% python3 -q
>>> import numpy as np
>>> np.set_printoptions(suppress=True, linewidth=120)
>>> X = np.diag(np.array([-2, 0, -1, 1, 2]))
>>> X
array([[-2,  0,  0,  0,  0],
       [ 0,  0,  0,  0,  0],
       [ 0,  0, -1,  0,  0],
       [ 0,  0,  0,  1,  0],
       [ 0,  0,  0,  0,  2]])
>>> # equal to its transpose
>>> np.prod(np.diag(X)), round(np.linalg.det(X), 1)
(np.int64(0), np.float64(0.0))
>>> np.linalg.matrix_rank(X - X[0, 0] * np.eye(5))
np.int64(4)
>>> X @ X
array([[4, 0, 0, 0, 0],
       [0, 0, 0, 0, 0],
       [0, 0, 1, 0, 0],
       [0, 0, 0, 1, 0],
       [0, 0, 0, 0, 4]])
>>> (np.linalg.matrix_power((X != 0) + (X.T != 0) + np.eye(5), 5) > 0).astype(int)
array([[1, 0, 0, 0, 0],
       [0, 1, 0, 0, 0],
       [0, 0, 1, 0, 0],
       [0, 0, 0, 1, 0],
       [0, 0, 0, 0, 1]])
>>> arr = np.loadtxt("block10.csv", delimiter=",")
>>> arr
array([[0., 1., 1., 1., 1.],
       [1., 0., 1., 1., 1.],
       [1., 1., 0., 1., 1.],
       [1., 1., 1., 0., 1.],
       [1., 1., 1., 1., 0.]])
>>> Y = arr / np.sqrt((arr ** 2).mean(axis=1, keepdims=True))
>>> np.linalg.matrix_rank(arr - arr.mean(axis=1, keepdims=True))
np.int64(4)
>>> J = np.loadtxt("test18.csv", delimiter=",")
>>> J
array([[ 0.,  0., -1.,  0., -1., -1., -1., -1.],
       [ 0.,  0.,  0.,  0.,  0.,  0.,  0.,  0.],
       [-1.,  0.,  0.,  0., -1., -1., -1., -1.],
       [ 0.,  0.,  0.,  0.,  0.,  0.,  0.,  0.],
       [-1.,  0., -1.,  0.,  0., -1., -1., -1.],
       [-1.,  0., -1.,  0., -1.,  0., -1., -1.],
       [-1.,  0., -1.,  0., -1., -1.,  0., -1.],
       [-1.,  0., -1.,  0., -1., -1., -1.,  0.]])
>>> ev, evecs = np.linalg.eigvalsh(J)
Traceback (most recent call last):
  File "<python-input-15>", line 1, in <module>
    ev, evecs = np.linalg.eigvalsh(J)
    ^^^^^^^^^
ValueError: too many values to unpack (expected 2)
>>> ev, evecs = np.linalg.eigh(J)
>>> np.round(np.linalg.svd(J, compute_uv=False), 1) + 0
array([5., 1., 1., 1., 1., 1., 0., 0.])
>>> (ev > 1e-8).sum(), (ev < -1e-8).sum()
(np.int64(5), np.int64(1))
>>> np.round(evecs.T @ evecs, 1) + 0
array([[1., 0., 0., 0., 0., 0., 0., 0.],
       [0., 1., 0., 0., 0., 0., 0., 0.],
       [0., 0., 1., 0., 0., 0., 0., 0.],
       [0., 0., 0., 1., 0., 0., 0., 0.],
       [0., 0., 0., 0., 1., 0., 0., 0.],
       [0., 0., 0., 0., 0., 1., 0., 0.],
       [0., 0., 0., 0., 0., 0., 1., 0.],
       [0., 0., 0., 0., 0., 0., 0., 1.]])
>>> np.round(np.linalg.eigvalsh(J @ J), 1) + 0
array([ 0.,  0.,  1.,  1.,  1.,  1.,  1., 25.])
>>> ev.round(1) + 0
array([-5.,  0.,  0.,  1.,  1.,  1.,  1.,  1.])
>>> np.unique(ev.round(6) + 0, return_counts=True)[1]
array([1, 2, 5])
>>> np.round(evecs.T @ J @ evecs, 1) + 0
array([[-5.,  0.,  0.,  0.,  0.,  0.,  0.,  0.],
       [ 0.,  0.,  0.,  0.,  0.,  0.,  0.,  0.],
       [ 0.,  0.,  0.,  0.,  0.,  0.,  0.,  0.],
       [ 0.,  0.,  0.,  1.,  0.,  0.,  0.,  0.],
       [ 0.,  0.,  0.,  0.,  1.,  0.,  0.,  0.],
       [ 0.,  0.,  0.,  0.,  0.,  1.,  0.,  0.],
       [ 0.,  0.,  0.,  0.,  0.,  0.,  1.,  0.],
       [ 0.,  0.,  0.,  0.,  0.,  0.,  0.,  1.]])
>>> np.round(np.linalg.eigvalsh(J + -2 * np.eye(8)), 1)
array([-7., -2., -2., -1., -1., -1., -1., -1.])
>>> np.round(evecs @ np.diag(ev) @ evecs.T, 1) + 0
array([[ 0.,  0., -1.,  0., -1., -1., -1., -1.],
       [ 0.,  0.,  0.,  0.,  0.,  0.,  0.,  0.],
       [-1.,  0.,  0.,  0., -1., -1., -1., -1.],
       [ 0.,  0.,  0.,  0.,  0.,  0.,  0.,  0.],
       [-1.,  0., -1.,  0.,  0., -1., -1., -1.],
       [-1.,  0., -1.,  0., -1.,  0., -1., -1.],
       [-1.,  0., -1.,  0., -1., -1.,  0., -1.],
       [-1.,  0., -1.,  0., -1., -1., -1.,  0.]])
>>> round(float(ev.sum()), 1), np.trace(J)
(-0.0, np.float64(0.0))
>>> W0 = np.loadtxt("arr.csv", delimiter=",")
>>> W0
array([[3., 2., 3., 2., 3., 2.],
       [1., 3., 1., 3., 1., 3.],
       [0., 0., 0., 0., 0., 0.],
       [3., 2., 3., 2., 3., 2.],
       [1., 3., 1., 3., 1., 3.],
       [0., 0., 0., 0., 0., 0.]])
>>> x = np.array([-2, -1, 6, -4, -5, 5])
>>> (W0 @ x).argmax()
np.int64(2)
>>> np.einsum("ij,j->i", W0, x)
array([-3., -1.,  0., -3., -1.,  0.])
>>> W0 * x
array([[ -6.,  -2.,  18.,  -8., -15.,  10.],
       [ -2.,  -3.,   6., -12.,  -5.,  15.],
       [ -0.,  -0.,   0.,  -0.,  -0.,   0.],
       [ -6.,  -2.,  18.,  -8., -15.,  10.],
       [ -2.,  -3.,   6., -12.,  -5.,  15.],
       [ -0.,  -0.,   0.,  -0.,  -0.,   0.]])
>>> A = np.array([[0, -2, 1, -1, 0, -2],
...     [4, 6, 1, -2, -1, 7],
...     [1, -2, 2, 6, 8, 1],
...     [-2, 0, -2, -2, -4, -2],
...     [1, 0, 1, -2, -1, 0],
...     [-2, 2, -3, 8, 5, 3],
...     [-6, -6, -3, -3, -6, -10]])
>>> left, sig, VT = np.linalg.svd(A)
>>> evecs = VT[:(sig > 1e-8).sum()]
>>> rng = np.random.default_rng(42)
>>> x = A[3] + -1 * A[5] + rng.integers(2) * np.eye(6)[2]
>>> x
array([  0.,  -2.,   1., -10.,  -9.,  -5.])
>>> np.allclose(evecs.T @ evecs @ x, x)
True
>>> np.round(np.diag(evecs.T @ evecs), 1)
array([0.4, 0.5, 0.4, 0.6, 0.6, 0.5])
